$ python3 -q
>>> import numpy as np
>>> np.set_printoptions(precision=2, suppress=True, linewidth=120, legacy="1.25")
>>> tidy = lambda a: np.round(a, 2) + 0
>>> A2 = np.array([[-1, -1, 0, -3, 1, -3, -2],
...     [1, 1, -3, -3, -2, -3, 2],
...     [1, 1, 0, -2, 2, 1, -3],
...     [-2, 2, -2, -1, -1, -3, -2],
...     [0, 0, 3, -1, -3, 2, 0],
...     [1, 1, 2, -3, 3, 3, -3],
...     [2, -1, 0, 0, 0, -2, 1]])
>>> feats = A2 - A2.T
>>> feats
array([[ 0, -2, -1, -1,  1, -4, -4],
       [ 2,  0, -4, -5, -2, -4,  3],
       [ 1,  4,  0,  0, -1, -1, -3],
       [ 1,  5,  0,  0,  0,  0, -2],
       [-1,  2,  1,  0,  0, -1,  0],
       [ 4,  4,  1,  0,  1,  0, -1],
       [ 4, -3,  3,  2,  0,  1,  0]])
>>> x = np.array([0, -1, -3, 2, 1, 2, 3])
>>> x @ feats @ x
0
>>> print(tidy(np.linalg.svd(feats, compute_uv=False)))
[9.22 9.22 6.15 6.15 1.79 1.79 0.  ]
>>> O = np.linalg.solve(np.eye(7) - feats, np.eye(7) + feats)
>>> tidy(O @ O.T)
array([[1., 0., 0., 0., 0., 0., 0.],
       [0., 1., 0., 0., 0., 0., 0.],
       [0., 0., 1., 0., 0., 0., 0.],
       [0., 0., 0., 1., 0., 0., 0.],
       [0., 0., 0., 0., 1., 0., 0.],
       [0., 0., 0., 0., 0., 1., 0.],
       [0., 0., 0., 0., 0., 0., 1.]])
>>> tidy(np.linalg.det(O))
1.0
>>> tidy(np.trace(np.linalg.pinv(feats) @ feats))
6.0
>>> np.abs(np.diag(np.linalg.qr(feats)[1])) > 1e-9
array([ True,  True,  True,  True,  True,  True, False])
>>> tidy(feats @ np.linalg.pinv(feats) @ feats)
array([[ 0., -2., -1., -1.,  1., -4., -4.],
       [ 2.,  0., -4., -5., -2., -4.,  3.],
       [ 1.,  4.,  0.,  0., -1., -1., -3.],
       [ 1.,  5.,  0.,  0.,  0.,  0., -2.],
       [-1.,  2.,  1.,  0.,  0., -1.,  0.],
       [ 4.,  4.,  1.,  0.,  1.,  0., -1.],
       [ 4., -3.,  3.,  2.,  0.,  1.,  0.]])
>>> W1 = np.array([[3, 1, 0, 3, 2, 2],
...     [0, 2, 0, 0, 1, 3],
...     [0, 1, 1, 2, 1, 1],
...     [3, 1, 1, 2, 0, 3],
...     [1, 2, 0, 2, 0, 1],
...     [3, 1, 1, 1, 3, 0],
...     [1, 2, 0, 1, 3, 1]])
>>> beta = np.array([-3, 3, 3, 1, -2, 2])
>>> hid = np.maximum(feats @ W1 + beta, 0)
>>> print(tidy((hid > 0).mean(axis=0)))
[0.29 0.71 0.71 0.43 0.29 0.71]
>>> np.linalg.matrix_rank(hid)
5
>>> (hid > 0).astype(int)
array([[0, 0, 0, 0, 0, 0],
       [0, 0, 0, 0, 0, 0],
       [0, 1, 1, 0, 0, 1],
       [0, 1, 1, 1, 0, 1],
       [0, 1, 1, 0, 0, 1],
       [1, 1, 1, 1, 1, 1],
       [1, 1, 1, 1, 1, 1]])
>>> basis = np.array([[4, 4], [0, 0], [4, 3], [1, 0], [2, 2], [0, 2]])
>>> hid @ basis
array([[  0,   0],
       [  0,   0],
       [  8,  30],
       [ 14,  43],
       [ 12,  23],
       [ 84, 110],
       [150, 137]])
>>> print((hid @ basis).round(6).argmax(axis=1))
[0 0 1 1 1 1 0]
